In [1]: import numpy as np

In [2]: np.set_printoptions(precision=2, suppress=True, linewidth=200)

In [3]: rnd = lambda a: np.round(a, 2) + 0

In [4]: arr = np.tril(np.array([[2, 3, -2], [-3, -3, 3], [-3, -3, 3]]), -1) + np.eye(3, dtype=int)

In [5]: arr
Out[5]: 
array([[ 1,  0,  0],
       [-3,  1,  0],
       [-3, -3,  1]])

In [6]: # triangular, det is the product of the diagonal

In [7]: r0 = np.array([1, 2, 0])

In [8]: A2 = arr + np.outer(r0, np.eye(3)[2])

In [9]: np.linalg.matrix_rank(A2 - arr)
Out[9]: np.int64(1)

In [10]: K = np.maximum(np.array([[0, 0],
    ...:     [2, -1],
    ...:     [0, 2],
    ...:     [-3, 1],
    ...:     [3, 1],
    ...:     [3, -1],
    ...:     [-2, -3],
    ...:     [-2, -1],
    ...:     [-2, -2],
    ...:     [-3, 2],
    ...:     [-1, 2],
    ...:     [-3, -3],
    ...:     [3, 3],
    ...:     [0, 2],
    ...:     [-3, 2],
    ...:     [-2, -1],
    ...:     [0, -2],
    ...:     [3, 1],
    ...:     [2, -1],
    ...:     [-1, 0]]) @ np.array([[0, 0, 2, -1], [1, 1, 0, 2]]) + np.array([-1, 1, 1, -1]), 0)

In [11]: K
Out[11]: 
array([[0, 1, 1, 0],
       [0, 0, 5, 0],
       [1, 3, 1, 3],
       [0, 2, 0, 4],
       [0, 2, 7, 0],
       [0, 0, 7, 0],
       [0, 0, 0, 0],
       [0, 0, 0, 0],
       [0, 0, 0, 0],
       [1, 3, 0, 6],
       [1, 3, 0, 4],
       [0, 0, 0, 0],
       [2, 4, 7, 2],
       [1, 3, 1, 3],
       [1, 3, 0, 6],
       [0, 0, 0, 0],
       [0, 0, 1, 0],
       [0, 2, 7, 0],
       [0, 0, 5, 0],
       [0, 1, 0, 0]])

In [12]: # rows 6 and 7 are equal

In [13]: idx = K[:, 0] > np.median(K[:, 0])

In [14]: r0 = K[idx].mean(axis=0) - K[~idx].mean(axis=0)

In [15]: idx.astype(int)
Out[15]: array([0, 0, 1, 0, 0, 0, 0, 0, 0, 1, 1, 0, 1, 1, 1, 0, 0, 0, 0, 0])

In [16]: (((K - K.mean(axis=0)) @ r0 > 0) == idx).mean()
Out[16]: np.float64(0.95)
